In [1]: import numpy as np

In [2]: import numpy.linalg as la

In [3]: np.set_printoptions(precision=3, suppress=True, linewidth=140, legacy="1.25")

In [4]: F = np.array([[2, -2, 0, 0, 0, 0],
   ...:     [-1, 0, 0, 0, 0, 0],
   ...:     [1, -1, 0, 0, 0, 0],
   ...:     [0, 0, 2, -2, 0, 0],
   ...:     [0, 0, -1, 0, 0, 0],
   ...:     [0, 0, 1, -1, 0, 0],
   ...:     [0, 0, 0, 0, 2, -2],
   ...:     [0, 0, 0, 0, -1, 0],
   ...:     [0, 0, 0, 0, 1, -1]])

In [5]: hat = F @ la.solve(F.T @ F, F.T)

In [6]: print(np.round(hat @ F[:, 3], 3) + 0)
[ 0.  0.  0. -2.  0. -1.  0.  0.  0.]

In [7]: print(hat.round(3) + 0)
[[0.8 0.  0.4 0.  0.  0.  0.  0.  0. ]
 [0.  1.  0.  0.  0.  0.  0.  0.  0. ]
 [0.4 0.  0.2 0.  0.  0.  0.  0.  0. ]
 [0.  0.  0.  0.8 0.  0.4 0.  0.  0. ]
 [0.  0.  0.  0.  1.  0.  0.  0.  0. ]
 [0.  0.  0.  0.4 0.  0.2 0.  0.  0. ]
 [0.  0.  0.  0.  0.  0.  0.8 0.  0.4]
 [0.  0.  0.  0.  0.  0.  0.  1.  0. ]
 [0.  0.  0.  0.  0.  0.  0.4 0.  0.2]]

In [8]: print(round(float(np.trace(hat)), 3))
6.0

In [9]: print(np.allclose(hat @ hat, hat))
True

In [10]: print(round(la.norm(F, 2), 3))
3.244

In [11]: print(round(la.norm(F, "nuc"), 3))
11.8

In [12]: print(round(la.norm(F, 1), 3), round(la.norm(F, np.inf), 3))
4.0 4.0

In [13]: print(F[7] @ F[5])
0

In [14]: print(round(float(la.norm(F[7], 1)), 3), round(float(la.norm(F[7], np.inf)), 3))
1.0 1.0

In [15]: def softmax(z):
    ...:     e = np.exp(z - z.max(axis=-1, keepdims=True))
    ...:     return e / e.sum(axis=-1, keepdims=True)
    ...: 

In [16]: print(softmax(F[4] + 5))
[0.186 0.186 0.069 0.186 0.186 0.186]

In [17]: S = F @ F.T / np.sqrt(6)

In [18]: print(softmax(S).round(6).argmax(axis=1))
[0 1 0 3 4 3 6 7 6]

In [19]: rng = np.random.default_rng(266)

In [20]: labels = rng.permutation(6)

In [21]: other = F[:, labels] * rng.choice([-1, 1], 6)

In [22]: print(other)
[[ 0  2  0 -2  0  0]
 [ 0 -1  0  0  0  0]
 [ 0  1  0 -1  0  0]
 [-2  0  0  0  0  2]
 [ 1  0  0  0  0  0]
 [-1  0  0  0  0  1]
 [ 0  0  2  0 -2  0]
 [ 0  0  0  0  1  0]
 [ 0  0  1  0 -1  0]]

In [23]: left, _, Vh = la.svd(F.T @ other)

In [24]: print(labels)
[2 0 5 1 4 3]

In [25]: print(np.round(left @ Vh, 3) + 0)
[[ 0.  1.  0.  0.  0.  0.]
 [ 0.  0.  0.  1.  0.  0.]
 [-1.  0.  0.  0.  0.  0.]
 [ 0.  0.  0.  0.  0. -1.]
 [ 0.  0.  0.  0. -1.  0.]
 [ 0.  0. -1.  0.  0.  0.]]

In [26]: feats = np.loadtxt("mat.csv", delimiter=",")

In [27]: print(feats)
[[-0.677  0.328  0.4    0.058  0.006 -0.52 ]
 [-0.496 -0.655 -0.474  0.21   0.212 -0.105]
 [-0.496 -0.013  0.045 -0.576 -0.231  0.605]
 [ 0.181 -0.592  0.35  -0.311 -0.504 -0.379]
 [-0.09   0.254 -0.468  0.288 -0.788 -0.059]
 [-0.09  -0.221  0.522  0.663 -0.162  0.453]]

In [28]: vec = np.array([0, 2, 2, 2, 1, 0])

In [29]: target = feats @ vec

In [30]: print(target)
[ 1.579 -1.625 -1.319 -1.611 -0.639  1.767]

In [31]: print(np.round(la.solve(feats, -1 * target), 3) + 0)
[ 0. -2. -2. -2. -1.  0.]

In [32]: print(np.round(la.solve(feats, target), 3) + 0)
[0. 2. 2. 2. 1. 0.]

In [33]: print(np.round(la.solve(feats.T, feats[1]), 3) + 0)
[0. 1. 0. 0. 0. 0.]

In [34]: f = np.array([1, 1, -2, 3, 3, 3, 0, 3, 1, -3, 2, 3, 3, 3])

In [35]: arr = -1 * np.eye(14) + np.outer(f, f)

In [36]: print(arr)
[[ 0.  1. -2.  3.  3.  3.  0.  3.  1. -3.  2.  3.  3.  3.]
 [ 1.  0. -2.  3.  3.  3.  0.  3.  1. -3.  2.  3.  3.  3.]
 [-2. -2.  3. -6. -6. -6.  0. -6. -2.  6. -4. -6. -6. -6.]
 [ 3.  3. -6.  8.  9.  9.  0.  9.  3. -9.  6.  9.  9.  9.]
 [ 3.  3. -6.  9.  8.  9.  0.  9.  3. -9.  6.  9.  9.  9.]
 [ 3.  3. -6.  9.  9.  8.  0.  9.  3. -9.  6.  9.  9.  9.]
 [ 0.  0.  0.  0.  0.  0. -1.  0.  0.  0.  0.  0.  0.  0.]
 [ 3.  3. -6.  9.  9.  9.  0.  8.  3. -9.  6.  9.  9.  9.]
 [ 1.  1. -2.  3.  3.  3.  0.  3.  0. -3.  2.  3.  3.  3.]
 [-3. -3.  6. -9. -9. -9.  0. -9. -3.  8. -6. -9. -9. -9.]
 [ 2.  2. -4.  6.  6.  6.  0.  6.  2. -6.  3.  6.  6.  6.]
 [ 3.  3. -6.  9.  9.  9.  0.  9.  3. -9.  6.  8.  9.  9.]
 [ 3.  3. -6.  9.  9.  9.  0.  9.  3. -9.  6.  9.  8.  9.]
 [ 3.  3. -6.  9.  9.  9.  0.  9.  3. -9.  6.  9.  9.  8.]]

In [37]: labels = rng.permutation(14)

In [38]: print(labels)
[ 1 10  2 13  5  8 11  4  7  6 12  9  3  0]

In [39]: other = arr[labels][:, labels]

In [40]: print(np.trace(other))
69.0

In [41]: print(np.diag(other))
[ 0.  3.  3.  8.  8.  0.  8.  8.  8. -1.  8.  8.  8.  0.]

In [42]: print(np.count_nonzero(F))
15

In [43]: print(np.abs(F).max())
2

In [44]: F[9]
---------------------------------------------------------------------------
IndexError                                Traceback (most recent call last)
Cell In[44], line 1
----> 1 F[9]

IndexError: index 9 is out of bounds for axis 0 with size 9

In [45]: print(F.sum(axis=1))
[ 0 -1  0  0 -1  0  0 -1  0]

In [46]: np.zeros(9, 6)
---------------------------------------------------------------------------
TypeError                                 Traceback (most recent call last)
Cell In[46], line 1
----> 1 np.zeros(9, 6)

TypeError: Cannot interpret '6' as a data type

In [47]: print(la.matrix_rank(F))
6

In [48]: print(F.mean(axis=0))
[ 0.222 -0.333  0.222 -0.333  0.222 -0.333]

In [49]: left, s, Vh = la.svd(arr)

In [50]: print(np.argmax(s[:-1] / (s[1:] + 1e-6)) + 1)
1

In [51]: print(s)
[82.  1.  1.  1.  1.  1.  1.  1.  1.  1.  1.  1.  1.  1.]

In [52]: other = left[:, :1] @ np.diag(s[:1]) @ Vh[:1]

In [53]: print(round(float(la.norm(arr - other, 2)), 3), round(s[1], 3))
1.0 1.0

In [54]: print(la.matrix_rank(other))
1

In [55]: print(np.abs(arr - other).max())
1.0

In [56]: print(la.matrix_rank(arr, rtol=0.05))
1

In [57]: data = np.load("m.npy")

In [58]: print(data)
[[ 1.63  -1.6    0.5   -0.4    1.    -1.5  ]
 [-0.86   0.9    0.2   -0.5   -0.6    0.7  ]
 [-0.244  0.3   -0.2    0.8   -0.2    0.   ]
 [-1.852  1.9    1.6    0.8    0.1    0.4  ]
 [ 1.513 -1.6    1.1   -1.    -2.     0.7  ]
 [ 0.162 -0.2    0.4   -0.6    0.1   -1.1  ]
 [ 1.293 -1.3    1.     0.2   -0.3   -0.7  ]
 [-0.168  0.2   -1.1    0.4   -0.7    0.5  ]
 [ 0.091 -0.1    1.7    0.    -1.4   -2.1  ]
 [ 0.121 -0.2   -0.2   -0.4   -0.3   -1.4  ]
 [-1.559  1.6    0.4    0.3    0.7    0.1  ]
 [-0.451  0.5   -0.9    0.3    0.2   -0.5  ]
 [-0.686  0.6    0.3    1.2    0.3   -0.1  ]
 [-0.533  0.5    1.    -1.7   -1.7    0.7  ]
 [-1.024  1.     2.3   -0.2   -0.8    0.8  ]
 [ 0.887 -0.9    0.5   -0.3   -1.2   -0.6  ]
 [ 0.837 -0.8    1.8   -0.7   -0.5    0.4  ]
 [-0.442  0.5    0.3    1.1   -0.5   -0.1  ]
 [ 0.386 -0.4   -0.9    0.9    0.5    0.7  ]
 [-0.564  0.5    1.5   -0.9   -1.7   -1.6  ]
 [-0.658  0.6    1.4   -0.6    0.2    0.4  ]
 [ 0.629 -0.6   -0.5    0.     0.5    0.1  ]
 [-0.597  0.6   -1.     1.3   -0.1    0.7  ]
 [ 1.226 -1.2    0.6    2.1    0.2    1.5  ]
 [ 0.035  0.     0.8   -2.2   -1.7    0.1  ]
 [ 0.38  -0.4   -0.7    1.7    0.9   -0.6  ]
 [-0.344  0.3    0.3    2.    -0.9    0.4  ]
 [-0.364  0.3   -0.6   -0.7    0.4    0.6  ]
 [ 0.783 -0.8   -0.4    2.    -0.8    0.9  ]
 [ 1.217 -1.2   -0.5    0.6   -0.2    0.5  ]
 [-0.088  0.1    1.4   -0.1    0.    -0.5  ]
 [ 0.651 -0.7    0.    -1.5   -1.9    0.6  ]
 [-1.609  1.6    1.5    0.9    0.9    0.5  ]]

In [59]: other = data / la.norm(data, axis=1, keepdims=True)

In [60]: G = other @ other.T

In [61]: print(la.norm(other, axis=1))
[1. 1. 1. 1. 1. 1. 1. 1. 1. 1. 1. 1. 1. 1. 1. 1. 1. 1. 1. 1. 1. 1. 1. 1. 1. 1. 1. 1. 1. 1. 1. 1. 1.]

In [62]: print((G - 2 * np.eye(33)).round(6).argmax(axis=1))
[ 6 13 17 32 31  9 15 22 19  5 32 22 17 24 20  4  4 26 28  8 14 29  2 28 13 18 17  1 23 21  8  4  3]

In [63]: print(np.round(np.degrees(np.arccos(np.clip(G[14, 20], -1, 1))), 3))
26.961
